In [1]: import numpy as np

In [2]: np.set_printoptions(suppress=True, linewidth=140)

In [3]: def rnd(a):
   ...:     return np.round(a, 2) + 0
   ...: 

In [4]: rng = np.random.default_rng(79)

In [5]: E = rng.normal(size=(18, 3)) + 3 * np.array([2, 5, -3])

In [6]: rnd(E)
Out[6]: 
array([[  6.62,  14.27,  -8.59],
       [  5.47,  16.3 ,  -8.99],
       [  4.18,  15.55,  -9.6 ],
       [  6.68,  15.56,  -9.47],
       [  6.71,  15.01,  -8.2 ],
       [  6.25,  13.17,  -8.99],
       [  5.55,  14.73,  -8.43],
       [  5.22,  16.78, -10.76],
       [  4.18,  14.93,  -7.29],
       [  6.23,  14.56,  -8.68],
       [  6.23,  15.18,  -8.7 ],
       [  6.85,  15.53,  -9.03],
       [  5.45,  15.78,  -9.61],
       [  6.84,  13.17,  -8.1 ],
       [  6.56,  14.56,  -8.71],
       [  6.33,  13.22,  -7.27],
       [  7.44,  16.19,  -8.73],
       [  5.63,  15.1 ,  -8.17]])

In [7]: r0 = np.array([-2, 0, 0])

In [8]: rnd(np.polyval(r0, E[4]))
Out[8]: array([ -90.03, -450.71, -134.49])

In [9]: Ac = (E - E.mean(axis=0)) / E.std(axis=0)

In [10]: np.argwhere(np.abs(Ac) > 2)
Out[10]: 
array([[2, 0],
       [7, 2],
       [8, 0]])

In [11]: rnd(Ac.std(axis=0))
Out[11]: array([1., 1., 1.])

In [12]: c = np.linalg.lstsq(np.delete(Ac, 1, axis=1), Ac[:, 1])[0]

In [13]: rnd(c)
Out[13]: array([-0.18, -0.6 ])

In [14]: rnd(1 - np.var(Ac[:, 1] - np.delete(Ac, 1, axis=1) @ c))
Out[14]: np.float64(0.42)

In [15]: arr = np.loadtxt("mat.csv", delimiter=",")

In [16]: arr
Out[16]: 
array([[ 2.,  2.,  0.],
       [-2., -3.,  0.],
       [ 0.,  0., -1.]])

In [17]: evals, V = np.linalg.eig(arr)

In [18]: evals
Out[18]: array([ 1., -2., -1.])

In [19]: rnd(np.sort(np.linalg.eigvals(arr @ arr)))
Out[19]: array([1., 1., 4.])

In [20]: rnd(np.sort(np.linalg.eigvals(arr.T)))
Out[20]: array([-2., -1.,  1.])

In [21]: feats = np.load("a.npy")

In [22]: feats
Out[22]: 
array([[-2.2 , -8.14,  1.47],
       [-0.27, -3.85,  0.25],
       [ 0.29, -1.  , -0.48],
       [ 0.26, -0.78, -0.5 ],
       [ 0.06, -0.21, -0.31],
       [ 0.  , -0.05, -0.09],
       [ 0.13,  0.25,  0.56],
       [ 1.52,  1.29,  2.26],
       [14.71, 10.85,  8.85],
       [18.2 , 13.51, 10.1 ]])

In [23]: q, V = np.linalg.qr(feats[:, :2])[0], np.linalg.qr(feats[:, 2:])[0]

In [24]: sig = np.linalg.svd(q.T @ V, compute_uv=False)

In [25]: (sig > 0.9).sum()
Out[25]: np.int64(1)

In [26]: q, R = np.linalg.qr(feats)

In [27]: rnd(np.abs(np.diag(R)))
Out[27]: array([23.56,  7.61,  2.41])

In [28]: rnd(q @ R)
Out[28]: 
array([[-2.2 , -8.14,  1.47],
       [-0.27, -3.85,  0.25],
       [ 0.29, -1.  , -0.48],
       [ 0.26, -0.78, -0.5 ],
       [ 0.06, -0.21, -0.31],
       [ 0.  , -0.05, -0.09],
       [ 0.13,  0.25,  0.56],
       [ 1.52,  1.29,  2.26],
       [14.71, 10.85,  8.85],
       [18.2 , 13.51, 10.1 ]])

In [29]: np.trace(q @ q.T)
Out[29]: np.float64(3.0)
